>>> import numpy as np
>>> from numpy import linalg as LA
>>> np.set_printoptions(precision=3, suppress=True, linewidth=160, legacy="1.25")
>>> def rd(a):
...     return np.round(a, 3) + 0
... 
>>> feats = np.load("data.npy")
>>> print(feats)
[[1 1 5 3 5 3 0 5]
 [2 3 0 0 3 5 3 1]
 [0 1 1 3 4 2 4 1]
 [4 3 3 0 0 0 5 5]
 [0 0 0 5 2 0 5 4]
 [3 1 2 1 0 5 0 3]
 [2 2 3 2 3 1 0 1]
 [5 5 2 1 0 5 4 1]]
>>> x = np.array([4, 0, -2, -3, 7, 6, -1, 5])
>>> print(feats @ (2 * x))
[126 122  60  60  28 100  56  88]
>>> print((feats * x).sum(axis=1))
[63 61 30 30 14 50 28 44]
>>> print(feats @ x)
[63 61 30 30 14 50 28 44]
>>> print(np.sign((feats @ x).round(6)))
[1 1 1 1 1 1 1 1]
>>> print(feats @ np.eye(8)[5])
[3. 5. 2. 0. 0. 5. 1. 5.]
>>> print(LA.norm(feats @ x) <= LA.norm(feats, 2) * LA.norm(x) + 1e-9)
True
>>> u = np.array([-1, -1, 1, 0, -1, -2, -1, 1])
>>> B = feats + np.outer(u, np.eye(8)[2])
>>> print(LA.matrix_rank(B - feats))
1
>>> print(LA.matrix_rank(LA.inv(B) - LA.inv(feats), tol=1e-8))
1
>>> rng = np.random.default_rng(5733)
>>> z = rng.permutation(8)
>>> print(z)
[4 2 0 7 1 3 5 6]
>>> B = feats[z][:, z]
>>> print(rd(np.sort(np.abs(LA.eigvals(B)))))
[ 1.445  2.236  2.38   2.38   4.696  5.414  5.414 17.955]
>>> print(np.trace(B))
13
>>> M = np.array([[-1.1, 1.4, -1.4, -1.4],
...     [-0.3, -0.7, 0.5, -0.5],
...     [0.6, -1.3, -1.9, 0.8],
...     [-1.8, -0.3, -1.7, 1.0],
...     [-0.2, 0.4, 1.2, -0.8],
...     [-0.2, 0.6, 1.3, -1.4],
...     [0.6, -1.3, -1.3, 0.5],
...     [-0.5, 0.2, -0.9, -0.2],
...     [-0.5, 1.8, 0.6, 0.4]])
>>> M[0] = M[2] + 0.05 * rng.normal(size=4)
>>> print(rd(M))
[[ 0.711 -1.21  -1.879  0.784]
 [-0.3   -0.7    0.5   -0.5  ]
 [ 0.6   -1.3   -1.9    0.8  ]
 [-1.8   -0.3   -1.7    1.   ]
 [-0.2    0.4    1.2   -0.8  ]
 [-0.2    0.6    1.3   -1.4  ]
 [ 0.6   -1.3   -1.3    0.5  ]
 [-0.5    0.2   -0.9   -0.2  ]
 [-0.5    1.8    0.6    0.4  ]]
>>> x = np.array([0, 1, 2, 2])
>>> target = M @ x
>>> print(rd(LA.solve(M.T @ M, M.T @ target)))
[0. 1. 2. 2.]
>>> try:
...     LA.solve(M, target)
... except LA.LinAlgError as e:
...     print(repr(e))
... 
LinAlgError('Last 2 dimensions of the array must be square')
>>> target = target + 0.1 * rng.normal(size=9)
>>> print(rd(target))
[-3.631 -0.498 -3.627 -1.708  1.28   0.329 -2.844 -1.944  3.87 ]
>>> coef, *_ = LA.lstsq(M, target)
>>> print(rd(M.T @ (target - M @ coef)))
[0. 0. 0. 0.]
>>> hat = M @ LA.solve(M.T @ M, M.T)
>>> print(rd(np.diag(hat)))
[0.312 0.406 0.281 0.909 0.135 0.512 0.196 0.659 0.59 ]
>>> print(rd(np.trace(hat)))
4.0
>>> print(rd(LA.eigvalsh(hat)))
[0. 0. 0. 0. 0. 1. 1. 1. 1.]
>>> print(LA.matrix_rank(np.eye(9) - hat))
5
>>> Q, R = LA.qr(M)
>>> print(Q.shape, R.shape)
(9, 4) (4, 4)
>>> print(rd(Q.T @ Q))
[[1. 0. 0. 0.]
 [0. 1. 0. 0.]
 [0. 0. 1. 0.]
 [0. 0. 0. 1.]]
>>> print(rd(np.abs(np.diag(R))))
[2.266 2.76  2.645 1.144]
>>> print(rd(np.trace(Q @ Q.T)))
4.0
>>> print(np.allclose(R.T @ R, M.T @ M))
True
>>> print(rd(Q @ R))
[[ 0.711 -1.21  -1.879  0.784]
 [-0.3   -0.7    0.5   -0.5  ]
 [ 0.6   -1.3   -1.9    0.8  ]
 [-1.8   -0.3   -1.7    1.   ]
 [-0.2    0.4    1.2   -0.8  ]
 [-0.2    0.6    1.3   -1.4  ]
 [ 0.6   -1.3   -1.3    0.5  ]
 [-0.5    0.2   -0.9   -0.2  ]
 [-0.5    1.8    0.6    0.4  ]]
>>> print(rd(LA.svd(M, compute_uv=False)))
[5.083 2.631 1.638 0.864]
>>> M[9]
Traceback (most recent call last):
  File "<python-input-47>", line 1, in <module>
    M[9]
    ~^^^
IndexError: index 9 is out of bounds for axis 0 with size 9
>>> print(M.shape)
(9, 4)
>>> print(rd(M.sum(axis=0)))
[-1.589 -1.81  -4.079  0.584]
>>> np.zeros(9, 4)
Traceback (most recent call last):
  File "<python-input-50>", line 1, in <module>
    np.zeros(9, 4)
    ~~~~~~~~^^^^^^
TypeError: Cannot interpret '4' as a data type
>>> print(rd(M.sum(axis=1)))
[-1.594 -1.    -1.8   -2.8    0.6    0.3   -1.5   -1.4    2.3  ]
>>> M[:, 4]
Traceback (most recent call last):
  File "<python-input-52>", line 1, in <module>
    M[:, 4]
    ~^^^^^^
IndexError: index 4 is out of bounds for axis 1 with size 4
>>> data = np.loadtxt("test7.csv", delimiter=",")
>>> print(rd(data))
[[-0.38   0.222  0.142 -0.583 -0.662 -0.01  -0.093]
 [ 0.217 -0.271 -0.758 -0.275 -0.074 -0.234 -0.412]
 [ 0.325  0.489  0.248 -0.476  0.483 -0.307 -0.2  ]
 [ 0.488 -0.413  0.44   0.065 -0.378 -0.499  0.028]
 [ 0.38   0.673 -0.255  0.406 -0.411 -0.043  0.054]
 [-0.542  0.118 -0.117  0.248  0.104 -0.771  0.106]
 [ 0.163 -0.035 -0.268 -0.357  0.03  -0.069  0.876]]
>>> # keeps lengths
>>> def softmax(z):
...     e = np.exp(z - z.max(axis=-1, keepdims=True))
...     return e / e.sum(axis=-1, keepdims=True)
... 
>>> print(rd(softmax(data[0])))
[0.113 0.206 0.19  0.092 0.085 0.163 0.15 ]
>>> print(rd(softmax(10 * data[0])))
[0.002 0.628 0.281 0.    0.    0.062 0.027]
>>> print(rd(softmax(data[0] + -3)))
[0.113 0.206 0.19  0.092 0.085 0.163 0.15 ]
>>> print(rd(softmax(data).sum(axis=1)))
[1. 1. 1. 1. 1. 1. 1.]
>>> att = data @ data.T / np.sqrt(7)
>>> print(softmax(att).round(6).argmax(axis=1))
[0 1 2 3 4 5 6]
>>> print(rd(softmax(att + np.triu(np.full(att.shape, -np.inf), 1))))
[[1.    0.    0.    0.    0.    0.    0.   ]
 [0.407 0.593 0.    0.    0.    0.    0.   ]
 [0.289 0.289 0.422 0.    0.    0.    0.   ]
 [0.224 0.224 0.224 0.327 0.    0.    0.   ]
 [0.183 0.183 0.183 0.183 0.267 0.    0.   ]
 [0.155 0.155 0.155 0.155 0.155 0.226 0.   ]
 [0.134 0.134 0.134 0.134 0.134 0.134 0.196]]
>>> print(rd(softmax(att)[0] @ data))
[ 0.064  0.118 -0.067 -0.166 -0.163 -0.26   0.042]
>>> print(rd(softmax(att)))
[[0.196 0.134 0.134 0.134 0.134 0.134 0.134]
 [0.134 0.196 0.134 0.134 0.134 0.134 0.134]
 [0.134 0.134 0.196 0.134 0.134 0.134 0.134]
 [0.134 0.134 0.134 0.196 0.134 0.134 0.134]
 [0.134 0.134 0.134 0.134 0.196 0.134 0.134]
 [0.134 0.134 0.134 0.134 0.134 0.196 0.134]
 [0.134 0.134 0.134 0.134 0.134 0.134 0.196]]
